% python3 -q
>>> import numpy as np
>>> np.set_printoptions(suppress=True, linewidth=100)
>>> def rd(a):
...     return np.round(a, 3) + 0
... 
>>> mat = np.load("sample11.npy")
>>> mat
array([[ -4.72 ,  17.606,   5.47 ,  -4.447,   4.249],
       [ 14.053,  -4.38 ,  10.977,  -2.029,   7.663],
       [ 16.245,   8.495,  -6.649,  -0.849,  -4.359],
       [ -2.231,  -2.176,   1.772,   4.718,  19.102],
       [  3.926,  13.52 ,  -4.399,   7.574, -11.184],
       [  4.528,  15.279,   7.394,   7.6  ,   5.797],
       [  0.92 ,  -9.911, -10.802,  -3.642,  13.076],
       [-12.088,   3.993, -10.811,   5.344,   9.618],
       [ -7.005,   6.03 ,  -1.959,   7.78 , -15.818],
       [ -4.875,   7.027, -15.284,   8.001,   5.407],
       [ 11.681, -11.066,   8.254,  -0.23 ,  -8.539],
       [  1.493, -10.852,  -3.183,   8.319,  14.166],
       [  1.687,   0.638, -15.157, -12.044,   4.686],
       [  2.529, -12.253, -10.273,  -7.795,   8.785],
       [ 10.615,  12.32 ,   3.441,  -8.661,  -6.978],
       [ -2.86 ,  15.495,  -9.421,  -5.436,  -5.781],
       [ -1.07 ,  10.569,  -7.97 , -14.727,  -2.595],
       [ 11.418,  13.767,   1.917,  -8.464,  -2.19 ],
       [ -0.865,  -9.001,  -0.706, -11.756,  13.399],
       [ -9.576,   3.192, -10.337,   6.855, -12.011],
       [ -9.558,  -4.247,  -9.23 , -11.932,   7.94 ],
       [-13.755,   6.783,  -4.612,  10.859,  -5.059],
       [ 16.849,   1.835,   6.633,   4.932,  -6.664],
       [-15.064,   0.984,   8.181,  -5.951,   8.354],
       [ 14.912,  -0.561,  -0.563,  13.257,   1.124],
       [ -6.113,   7.254,  13.879,   5.144,  -9.536],
       [ 13.237,  11.045,   3.223,   8.423,   4.632],
       [-14.417,   3.708,  -7.793,  -5.181,   9.53 ],
       [  8.978,  15.828,  -2.021,   0.301,   8.043],
       [  9.448,   3.995,   2.249,   6.663,  15.663],
       [ -4.092,  -9.983,  -8.601,  -8.857,  11.454],
       [  7.375,   1.187,  -7.419,   5.475,  16.099],
       [ 15.955,   1.875,  -8.09 ,   0.814,   8.708],
       [-10.509,  -1.87 ,  -5.146,  14.895,  -6.141],
       [ 13.753,  -8.7  ,  -0.936,  10.849,  -4.071]])
>>> Xc = mat - mat.mean(axis=1)
Traceback (most recent call last):
  File "<python-input-5>", line 1, in <module>
    Xc = mat - mat.mean(axis=1)
         ~~~~^~~~~~~~~~~~~~~~~~
ValueError: operands could not be broadcast together with shapes (35,5) (35,) 
>>> Xc = mat - mat.mean(axis=0)
>>> left, sig, Vt = np.linalg.svd(Xc, full_matrices=False)
>>> rd(sig)
array([64.745, 59.228, 47.255, 41.001, 38.764])
>>> (np.sign(left[:, 0]) == np.sign(left[0, 0])).astype(int)
array([1, 1, 1, 0, 1, 1, 0, 0, 1, 0, 1, 0, 0, 0, 1, 1, 0, 1, 0, 1, 0, 1, 1, 0, 1, 1, 1, 0, 1, 0, 0,
       0, 1, 1, 1])
>>> rd(Xc.mean(axis=0))
array([0., 0., 0., 0., 0.])
>>> rd(sig ** 2 / (sig ** 2).sum())
array([0.32 , 0.267, 0.17 , 0.128, 0.115])
>>> np.abs(left[:, 0]).argmax()
np.int64(30)
>>> labels = mat[:, 0] > np.median(mat[:, 0])
>>> r0 = mat[labels].mean(axis=0) - mat[~labels].mean(axis=0)
>>> rd(r0)
array([16.889,  1.773,  3.581,  1.519, -1.108])
>>> rd((((mat - mat.mean(axis=0)) @ r0 > 0) == labels).mean())
np.float64(0.943)
>>> np.argsort(-np.abs(r0).round(6), kind="stable")
array([0, 2, 1, 3, 4])
>>> labels.astype(int)
array([0, 1, 1, 0, 1, 1, 0, 0, 0, 0, 1, 0, 1, 1, 1, 0, 0, 1, 0, 0, 0, 0, 1, 0, 1, 0, 1, 0, 1, 1, 0,
       1, 1, 0, 1])
